$ ipython --no-banner

In [1]: import numpy as np

In [2]: from numpy import linalg as LA

In [3]: np.set_printoptions(suppress=True, linewidth=200)

In [4]: rd = lambda a: np.round(a, 2) + 0

In [5]: data = np.loadtxt("w.csv", delimiter=",")

In [6]: data
Out[6]: 
array([[ 2.,  0.,  1.,  0., -2.,  2.,  0., -1.,  1.,  1.,  0., -1.],
       [ 0.,  0., -2.,  2., -1.,  2., -1.,  2.,  0., -1., -1.,  2.],
       [ 0.,  1.,  0.,  0., -1.,  2., -2.,  2.,  0.,  0.,  1., -2.],
       [ 0., -1.,  2., -2., -2.,  1., -2.,  1.,  1.,  0.,  1., -2.],
       [-1., -1.,  1.,  2., -1., -1., -1.,  1., -2.,  0.,  2.,  0.],
       [ 0., -1.,  0., -1.,  0., -2.,  2.,  2.,  1.,  2.,  0., -2.],
       [-2., -2.,  1.,  0., -2., -1., -1.,  2., -1., -1.,  0., -1.],
       [-1.,  2., -2.,  1.,  1., -2., -1.,  0., -2.,  2., -1.,  0.],
       [ 0.,  1., -2., -2., -2.,  1.,  0.,  1.,  2.,  2., -2., -1.],
       [-1.,  0., -2.,  2.,  2.,  1., -2., -1., -1.,  0.,  2.,  2.],
       [ 2.,  0.,  2., -1.,  1.,  1., -1.,  1.,  0.,  0.,  1.,  2.],
       [ 2., -2., -1., -1.,  2.,  2.,  2.,  1.,  1.,  0.,  1.,  2.]])

In [7]: other = data / LA.norm(data, axis=1, keepdims=True)

In [8]: G = other @ other.T

In [9]: rd(LA.norm(other, axis=1))
Out[9]: array([1., 1., 1., 1., 1., 1., 1., 1., 1., 1., 1., 1.])

In [10]: rd(G[6])
Out[10]: array([-0.21,  0.09,  0.29,  0.51,  0.64,  0.22,  1.  , -0.13, -0.08, -0.24, -0.2 , -0.4 ])

In [11]: (G - 2 * np.eye(12)).round(6).argmax(axis=1)
Out[11]: array([ 3,  9,  3,  2,  6,  8,  4,  9,  0,  1, 11, 10])

In [12]: rd(np.degrees(np.arccos(np.clip(G[6, 0], -1, 1))))
Out[12]: np.float64(101.94)

In [13]: (np.abs(G) > 0.9).astype(int)
Out[13]: 
array([[1, 0, 0, 0, 0, 0, 0, 0, 0, 0, 0, 0],
       [0, 1, 0, 0, 0, 0, 0, 0, 0, 0, 0, 0],
       [0, 0, 1, 0, 0, 0, 0, 0, 0, 0, 0, 0],
       [0, 0, 0, 1, 0, 0, 0, 0, 0, 0, 0, 0],
       [0, 0, 0, 0, 1, 0, 0, 0, 0, 0, 0, 0],
       [0, 0, 0, 0, 0, 1, 0, 0, 0, 0, 0, 0],
       [0, 0, 0, 0, 0, 0, 1, 0, 0, 0, 0, 0],
       [0, 0, 0, 0, 0, 0, 0, 1, 0, 0, 0, 0],
       [0, 0, 0, 0, 0, 0, 0, 0, 1, 0, 0, 0],
       [0, 0, 0, 0, 0, 0, 0, 0, 0, 1, 0, 0],
       [0, 0, 0, 0, 0, 0, 0, 0, 0, 0, 1, 0],
       [0, 0, 0, 0, 0, 0, 0, 0, 0, 0, 0, 1]])

In [14]: data.shape
Out[14]: (12, 12)

In [15]: np.count_nonzero(data)
Out[15]: np.int64(112)

In [16]: np.abs(data).max()
Out[16]: np.float64(2.0)

In [17]: data.sum(axis=0)
Out[17]: array([ 1., -3., -2.,  0., -5.,  6., -7., 11.,  0.,  5.,  4., -1.])

In [18]: data[12]
IndexError: index 12 is out of bounds for axis 0 with size 12


In [19]: data - data[0]
Out[19]: 
array([[ 0.,  0.,  0.,  0.,  0.,  0.,  0.,  0.,  0.,  0.,  0.,  0.],
       [-2.,  0., -3.,  2.,  1.,  0., -1.,  3., -1., -2., -1.,  3.],
       [-2.,  1., -1.,  0.,  1.,  0., -2.,  3., -1., -1.,  1., -1.],
       [-2., -1.,  1., -2.,  0., -1., -2.,  2.,  0., -1.,  1., -1.],
       [-3., -1.,  0.,  2.,  1., -3., -1.,  2., -3., -1.,  2.,  1.],
       [-2., -1., -1., -1.,  2., -4.,  2.,  3.,  0.,  1.,  0., -1.],
       [-4., -2.,  0.,  0.,  0., -3., -1.,  3., -2., -2.,  0.,  0.],
       [-3.,  2., -3.,  1.,  3., -4., -1.,  1., -3.,  1., -1.,  1.],
       [-2.,  1., -3., -2.,  0., -1.,  0.,  2.,  1.,  1., -2.,  0.],
       [-3.,  0., -3.,  2.,  4., -1., -2.,  0., -2., -1.,  2.,  3.],
       [ 0.,  0.,  1., -1.,  3., -1., -1.,  2., -1., -1.,  1.,  3.],
       [ 0., -2., -2., -1.,  4.,  0.,  2.,  2.,  0., -1.,  1.,  3.]])

In [20]: np.zeros(12, 12)
TypeError: Cannot interpret '12' as a data type


In [21]: def softmax(z):
    ...:     e = np.exp(z - z.max(axis=-1, keepdims=True))
    ...:     return e / e.sum(axis=-1, keepdims=True)
    ...: 

In [22]: rd(softmax(data[5] + 3))
Out[22]: array([0.03, 0.01, 0.03, 0.01, 0.03, 0.  , 0.25, 0.25, 0.09, 0.25, 0.03, 0.  ])

In [23]: S = data @ data.T / np.sqrt(12)

In [24]: rd(softmax(S)[5] @ data)
Out[24]: array([-0.01, -0.97, -0.02, -1.01, -0.05, -1.91,  1.92,  1.97,  1.  ,  1.97, -0.03, -1.96])

In [25]: r0 = np.array([1, 2, 3])

In [26]: np.cross(data[11, :3], data[9, :3])
Out[26]: array([ 4.,  5., -2.])

In [27]: np.array([np.convolve(row, r0, "same") for row in data])
Out[27]: 
array([[  4.,   7.,   2.,   1.,  -2.,  -2.,   5.,  -1.,   0.,   5.,   2.,  -2.],
       [  0.,  -2.,  -2.,  -3.,   6.,   0.,   6.,   1.,   5.,  -3.,  -3.,   1.],
       [  1.,   2.,   3.,  -1.,   0.,  -1.,   4.,  -2.,   6.,   1.,   0.,  -1.],
       [ -1.,   0.,  -1.,   0.,  -9.,  -6.,   0.,  -3.,   5.,   4.,   0.,  -1.],
       [ -3.,  -4.,   1.,   6.,   3.,  -6.,  -4.,  -3.,  -1.,  -4.,   4.,   6.],
       [ -1.,  -2.,  -4.,  -2.,  -5.,  -2.,   0.,  11.,  10.,   7.,   4.,  -4.],
       [ -6.,  -9.,  -4.,   1.,  -5.,  -9.,  -3.,   0.,   3.,  -5.,  -4.,  -2.],
       [  0.,  -1.,   3.,  -3.,   3.,  -2.,  -8.,  -5.,  -2.,  -3.,   4.,  -3.],
       [  1.,   0.,  -3., -12.,  -9.,  -4.,   4.,   4.,   9.,   8.,   1.,  -8.],
       [ -2.,  -5.,  -2.,   0.,  11.,   6.,  -2.,  -9.,  -5.,  -1.,   6.,  10.],
       [  4.,   8.,   3.,   5.,   0.,   4.,   2.,  -1.,   3.,   1.,   4.,   7.],
       [  2.,   1.,  -9.,  -3.,   3.,  12.,  11.,   9.,   5.,   4.,   4.,   7.]])

In [28]: G = data.T @ data

In [29]: np.trace(G), (data ** 2).sum()
Out[29]: (np.float64(277.0), np.float64(277.0))

In [30]: G
Out[30]: 
array([[ 19.,  -1.,   5.,  -9.,   4.,  14.,   8.,  -2.,  11.,   2.,   1.,   6.],
       [ -1.,  17.,  -9.,   3.,   2.,  -1.,  -5.,  -7.,  -2.,   6.,  -8.,  -1.],
       [  5.,  -9.,  28.,  -9.,  -9.,  -2.,  -2.,   1.,   1.,  -6.,   9., -10.],
       [ -9.,   3.,  -9.,  24.,   6.,  -3.,  -8.,  -4., -16.,  -6.,   5.,  12.],
       [  4.,   2.,  -9.,   6.,  29.,  -4.,   8., -10.,  -6.,  -1.,   6.,  20.],
       [ 14.,  -1.,  -2.,  -3.,  -4.,  30.,  -7.,   3.,  11.,  -5.,   4.,   8.],
       [  8.,  -5.,  -2.,  -8.,   8.,  -7.,  25.,  -4.,   9.,   4.,  -7.,   1.],
       [ -2.,  -7.,   1.,  -4., -10.,   3.,  -4.,  23.,   2.,   1.,   1.,  -6.],
       [ 11.,  -2.,   1., -16.,  -6.,  11.,   9.,   2.,  18.,   4.,  -6.,  -6.],
       [  2.,   6.,  -6.,  -6.,  -1.,  -5.,   4.,   1.,   4.,  15.,  -5.,  -8.],
       [  1.,  -8.,   9.,   5.,   6.,   4.,  -7.,   1.,  -6.,  -5.,  18.,   4.],
       [  6.,  -1., -10.,  12.,  20.,   8.,   1.,  -6.,  -6.,  -8.,   4.,  31.]])

In [31]: rd(LA.eigvalsh(G)[::-1])
Out[31]: array([71.91, 55.23, 48.54, 37.85, 23.77, 15.84,  9.39,  8.32,  4.5 ,  1.11,  0.5 ,  0.04])

In [32]: (data @ data.T).shape
Out[32]: (12, 12)

In [33]: m1 = np.loadtxt("m.csv", delimiter=",")

In [34]: m1
Out[34]: 
array([[  0. ,  -1.8,  -0.6,  -0.8,   0.4,  -0.4,   0.2,   0.8,   0.9,  -0.3],
       [  0.1,   0.3,   0.4,  -0.2,   1.2,  -0.5,  -0.3,   0.2,   0.7,   1.3],
       [ -1. ,   0.1,  -1.3,  -2.2,  -1.1,   0.8,  -1.1,   0. ,   0.6,   0.3],
       [  2.1,   0.8,  -0.2,  -0.1,  -0.6,  -0.5,   1.1,  -1.7,   0.5,   0.7],
       [  0.1,  -2.8,  -0.9,  -2. ,  -2.1,   0.4,   0.4,   0. ,  -0.5,   1.2],
       [  0.2,   2.1,  -0.1,   0.2,   1. ,  -0.9,  -0.3,   0.3,   0.1,  -0.9],
       [ -0.1,  -0.8,   0.6,  -0.1,   0.6,   0.2,   0.9,   2. ,   1.8,   0.8],
       [  1. ,   0.4,  -1.3,  -1.4,  -0.5,  -2.2,  -0.3,   0.4,   0.9,  -1. ],
       [  0.2,   2.5,  -0.4,   1.6,   0.4,   0.7,   0.6,   0.5,   1. ,  -2.5],
       [  1.2,   1.5,  -0.3,   0.4,   0.3,   0.7,   1.4,  -1.1,   0.5,   0. ],
       [  0.5,  -0.8,   0.9,  -0.8,  -1.2,   0.8,  -1.6,   0.9,  -0.1,   1.1],
       [ -0.2,   0.6,  -0.6,   0.5,  -0.8,   1.1,  -0.5,  -1.9,  -0.4,   0. ],
       [ -0.8,  -0.5,   0.5,   2.1,   0.8,  -0.1,  -0.2,  -1.3,  -0.5,   1.3],
       [  0.8,   0. ,  -0.2,   0.8,  -0.9,  -0.8,   0.3,  -1.5,  -1.5,  -2.1],
       [  0.9,   0.6,   0.3,   0.7,   0. ,  -0.2,   0.1,  -1.4,   0.8,  -0.1],
       [ -0.2,   0.9,  -0.5,   0.7,   0.2,   1.5,  -0.9,   1.6,   0.4,   0.6],
       [ 14. ,   2. , -22. ,  -8. ,  48. ,  24. ,  22. ,  18. ,  22. ,  20. ],
       [ -0.2,   1.6,   1.1,   1.2,  -1.5,   0.3,  -0.5,   1.1,  -2. ,  -0.1],
       [ -0.5,  -0.1,  -0.2,   0.6,   0.2,  -0.7,   2.7,  -0.3,  -1.6,  -0.3],
       [ -1.2,   0.8,   0.5,  -1.5,   2.6,  -0.4,   0.6,  -0.3,   0.8,   0.5],
       [  0.1,  -0.6,  -0.9,  -0.5,   0.6,  -0.6,  -2. ,   3.3,  -0.8,   0.5],
       [  1.8,  -0.5,  -1.1,   1.6,  -1.7,  -1.2,  -1. ,  -0.3,   0.9,   0.2],
       [ -0.9,   1.6,   0.1,  -1.2,  -1.7,   0.1,   1.3,  -1. ,  -0.1,   0.7],
       [ -0.3,   0.9,   1.8,  -1.5,  -0.7,  -1.3,  -0.1,  -0.8,  -0.7,  -1.2],
       [ -1. ,   0.5,   1.8,  -1. ,   0.7,   0.2,  -1.6,  -0.3,  -0.2,  -0.9],
       [ -1.6,   1. ,  -0.4,   0.1,   0.4,  -1.3,   1.1,   1.1,  -1.3,   0.3],
       [  0.5,   0.3,  -0.6,  -0.1,   0.7,   1.6,   0.7,   0.9,   0.2,  -0.1]])

In [35]: # row 16 is much longer than the rest

In [36]: x0 = np.array([-1, -4, -3, -2, 8, 9, -3, -6, 3, 4])

In [37]: m1 @ np.eye(10)[0]
Out[37]: array([ 0. ,  0.1, -1. ,  2.1,  0.1,  0.2, -0.1,  1. ,  0.2,  1.2,  0.5, -0.2, -0.8,  0.8,  0.9, -0.2, 14. , -0.2, -0.5, -1.2,  0.1,  1.8, -0.9, -0.3, -1. , -1.6,  0.5])

In [38]: LA.norm(m1 @ x0) <= LA.norm(m1, 2) * LA.norm(x0) + 1e-9
Out[38]: np.True_

In [39]: x0 @ m1
ValueError: matmul: Input operand 1 has a mismatch in its core dimension 0, with gufunc signature (n?,k),(k,m?)->(n?,m?) (size 27 is different from 10)
